$ python3 -q
>>> import numpy as np
>>> from numpy import linalg as LA
>>> np.set_printoptions(precision=1, suppress=True, linewidth=160)
>>> rnd = lambda a: np.round(a, 1) + 0
>>> feats = np.array([[2, -1, 2, 9, 3, -6],
...     [-8, 0, 8, 7, 5, 6],
...     [8, -9, 9, -5, 3, 7],
...     [9, -3, -1, -7, 3, 7],
...     [1, 1, 0, 3, 9, -4],
...     [5, 4, 2, -6, -3, 1]])
>>> x0 = np.array([2, 2, 2, -2, 2, -3])
>>> feats @ np.eye(6)[3]
array([ 9.,  7., -5., -7.,  3., -6.])
>>> print(np.sign((feats @ x0).round(6)))
[ 1 -1  1  1  1  1]
>>> feats * x0
array([[  4,  -2,   4, -18,   6,  18],
       [-16,   0,  16, -14,  10, -18],
       [ 16, -18,  18,  10,   6, -21],
       [ 18,  -6,  -2,  14,   6, -21],
       [  2,   2,   0,  -6,  18,  12],
       [ 10,   8,   4,  12,  -6,  -3]])
>>> feats @ (2 * x0)
array([ 24, -44,  22,  18,  56,  50])
>>> (feats * x0).sum(axis=1)
array([ 12, -22,  11,   9,  28,  25])
>>> O, Rm = LA.qr(feats)
>>> np.trace(O @ O.T)
np.float64(6.0)
>>> np.allclose(Rm.T @ Rm, feats.T @ feats)
True
>>> rnd(np.abs(np.diag(Rm)))
array([15.5,  9. ,  9.8, 11.1,  8.9,  6. ])
>>> rnd(O)
array([[-0.1,  0. ,  0.2,  0.9,  0.3, -0.2],
       [ 0.5, -0.3,  0.6,  0. , -0.3, -0.4],
       [-0.5, -0.7,  0.3, -0.1,  0.1,  0.3],
       [-0.6,  0. , -0.2,  0. , -0.4, -0.7],
       [-0.1,  0.1,  0.1,  0.3, -0.8,  0.4],
       [-0.3,  0.6,  0.7, -0.2,  0.2,  0. ]])
>>> rnd(O.T @ O)
array([[1., 0., 0., 0., 0., 0.],
       [0., 1., 0., 0., 0., 0.],
       [0., 0., 1., 0., 0., 0.],
       [0., 0., 0., 1., 0., 0.],
       [0., 0., 0., 0., 1., 0.],
       [0., 0., 0., 0., 0., 1.]])
>>> u = np.array([-8, 9, 6, -6, -5, -8])
>>> out = feats + np.outer(u, np.eye(6)[0])
>>> rnd(LA.det(out) / LA.det(feats)), rnd(1 + LA.solve(feats, u)[0])
(np.float64(-0.6), np.float64(-0.6))
>>> LA.matrix_rank(out - feats)
np.int64(1)
>>> out = feats / LA.norm(feats, axis=1, keepdims=True)
>>> gram = out @ out.T
>>> np.argwhere(np.triu(np.abs(gram) > 0.95, 1))
array([], shape=(0, 2), dtype=int64)
>>> (gram - 2 * np.eye(6)).round(6).argmax(axis=1)
array([4, 0, 3, 2, 0, 3])
>>> rnd(gram[4])
array([ 0.7,  0.2, -0.1, -0.1,  1. , -0.4])
>>> rnd(np.degrees(np.arccos(np.clip(gram[4, 0], -1, 1))))
np.float64(49.1)
>>> rnd(gram)
array([[ 1. ,  0.2, -0.2, -0.5,  0.7, -0.5],
       [ 0.2,  1. ,  0.1, -0.3,  0.2, -0.5],
       [-0.2,  0.1,  1. ,  0.7, -0.1,  0.3],
       [-0.5, -0.3,  0.7,  1. , -0.1,  0.5],
       [ 0.7,  0.2, -0.1, -0.1,  1. , -0.4],
       [-0.5, -0.5,  0.3,  0.5, -0.4,  1. ]])
>>> O, V = LA.qr(feats[:, :2])[0], LA.qr(feats[:, 2:])[0]
>>> s = LA.svd(O.T @ V, compute_uv=False)
>>> rnd(s)
array([0.9, 0.7])
>>> print(rnd(LA.norm(O @ O.T - V @ V.T, 2)))
1.0
>>> print(rnd(np.degrees(np.arccos(s.clip(0, 1)))))
[31.2 48.3]
>>> (s > 0.9).sum()
np.int64(0)
>>> rng = np.random.default_rng(13)
>>> labels = rng.integers(0, 2, 4)
>>> m1 = np.triu((labels[:, None] == labels) & (rng.random((4, 4)) < 0.8), 1).astype(int)
>>> m1 += m1.T
>>> m1
array([[0, 1, 1, 0],
       [1, 0, 0, 0],
       [1, 0, 0, 1],
       [0, 0, 1, 0]])
>>> # symmetric, so the eigenvalues are real
>>> rnd(LA.eigvalsh(m1).min())
np.float64(-1.6)
